$ python3 -q
>>> import numpy as np
>>> import numpy.linalg as la
>>> np.set_printoptions(precision=2, suppress=True, linewidth=140, sign=" ")
>>> K = np.load("data.npy")
>>> print(K)
[[-0.58 -0.14 -0.8 ]
 [-0.53 -0.69  0.5 ]
 [-0.62  0.71  0.32]]
>>> # columns are unit length and at right angles
>>> rng = np.random.default_rng(92)
>>> labels = rng.permutation(3)
>>> print(labels)
[ 0  2  1]
>>> out = K[labels][:, labels]
>>> print(np.sort(np.abs(la.eigvals(out))))
[ 1.  1.  1.]
>>> print(np.allclose(out, K))
False
>>> print(out)
[[-0.58 -0.8  -0.14]
 [-0.62  0.32  0.71]
 [-0.53  0.5  -0.69]]
>>> def softmax(z):
...     e = np.exp(z - z.max(axis=-1, keepdims=True))
...     return e / e.sum(axis=-1, keepdims=True)
... 
>>> print(softmax(K).sum(axis=1))
[ 1.  1.  1.]
>>> print(softmax(K[2]))
[ 0.14  0.52  0.35]
>>> print(softmax(K[2] + -3))
[ 0.14  0.52  0.35]
>>> att = K @ K.T / np.sqrt(3)
>>> print(softmax(att)[2] @ K)
[-0.59  0.12  0.07]
>>> out = la.invert(K)
Traceback (most recent call last):
  File "<python-input-19>", line 1, in <module>
    out = la.invert(K)
          ^^^^^^^^^
AttributeError: module 'numpy.linalg' has no attribute 'invert'
>>> out = la.inv(K)
>>> print(la.det(K) * out)
[[-0.58 -0.53 -0.62]
 [-0.14 -0.69  0.71]
 [-0.8   0.5   0.32]]
>>> print(round(float(la.slogdet(K)[0]), 2))
1.0
>>> print(round(la.det(K) * la.det(out), 2))
1.0
>>> s = 10 * 0.7 ** np.arange(6)
>>> mat = rng.normal(size=(13, 6)) * rng.permutation(s)
>>> print(mat)
[[ -2.43  -6.61  -2.27  -1.43   7.7   -7.44]
 [ -0.09  -1.23  -0.35  -1.35   9.9    6.42]
 [ -0.49  -6.92  -1.42  -1.45  -2.71  -0.55]
 [  0.89  -3.85   2.37  -1.86   3.88  -0.77]
 [ -3.56  -1.45   0.18   7.29  14.13   2.73]
 [  0.52  -0.06   1.07  -1.75  -6.83  32.55]
 [ -2.59 -13.89   0.96   2.84  -5.56  -6.05]
 [ -0.95   2.8    0.61  -0.65  -3.13  -5.15]
 [  1.61   2.07   0.77   2.27   2.33   1.16]
 [  1.6   -5.72   0.14  -2.44   4.37   3.9 ]
 [  1.78  -7.09   1.44   1.3   12.28  -8.8 ]
 [  1.    -7.91  -0.68  -0.94   6.87  -1.36]
 [  5.16  -2.12  -0.35  -3.06   5.13  -6.89]]
>>> P = mat @ la.solve(mat.T @ mat, mat.T)
>>> print(np.diag(P))
[ 0.55  0.32  0.28  0.61  0.77  0.83  0.8   0.22  0.24  0.19  0.43  0.23  0.53]
>>> print(np.round(la.eigvalsh(P), 2) + 0)
[ 0.  0.  0.  0.  0.  0.  0.  1.  1.  1.  1.  1.  1.]
>>> print(la.matrix_rank(np.eye(13) - P))
7
>>> D = la.norm(mat[:, None] - mat[None], axis=-1)
>>> print(D.mean(axis=1).argmax())
5
>>> print(np.flatnonzero(D[12] < D.mean() / 2))
[ 12]
>>> print(D.shape)
(13, 13)
>>> print(np.unravel_index(D.round(6).argmax(), D.shape))
(np.int64(5), np.int64(10))
>>> print((D + 1e9 * np.eye(13)).round(6).argmin(axis=1))
[ 11   9   3   9   1   1   2   8   3   3   0   3   3]
>>> print(D[:5, :5])
[[  0.    15.33  12.66   9.97  15.95]
 [ 15.33   0.    15.53  10.17  10.89]
 [ 12.66  15.53   0.     8.32  20.31]
 [  9.97  10.17   8.32   0.    15.21]
 [ 15.95  10.89  20.31  15.21   0.  ]]
>>> print(la.matrix_rank(mat))
6
>>> print(np.count_nonzero(mat))
78
>>> print(np.unravel_index(np.abs(mat).argmax(), mat.shape))
(np.int64(5), np.int64(5))
>>> print(mat.shape)
(13, 6)
>>> print(round(np.abs(mat).max(), 2))
32.55
>>> print(round(la.norm(mat), 2))
52.25
>>> print(mat.mean(axis=0))
[ 0.19 -4.    0.19 -0.09  3.72  0.75]
>>> G = np.cov(mat, rowvar=False)
>>> print(np.corrcoef(mat.T))
[[ 1.    0.21  0.19 -0.58  0.03 -0.01]
 [ 0.21  1.    0.16 -0.03  0.03  0.37]
 [ 0.19  0.16  1.    0.2  -0.16  0.19]
 [-0.58 -0.03  0.2   1.    0.29 -0.11]
 [ 0.03  0.03 -0.16  0.29  1.   -0.35]
 [-0.01  0.37  0.19 -0.11 -0.35  1.  ]]
>>> print(np.argwhere(np.triu(np.abs(np.corrcoef(mat.T)) > 0.8, 1)))
[]
>>> print(np.polyfit(mat[:, 5], mat[:, 1], 1))
[ 0.16 -4.12]
>>> print(G.shape)
(6, 6)
>>> print(la.eigvalsh(G)[::-1])
[ 124.77   39.13   17.27    9.79    2.74    0.82]
>>> print(np.median(mat, axis=0))
[ 0.52 -3.85  0.18 -1.35  4.37 -0.77]
>>> print(np.argsort(-mat.std(axis=0).round(6), kind="stable"))
[ 5  4  1  3  0  2]
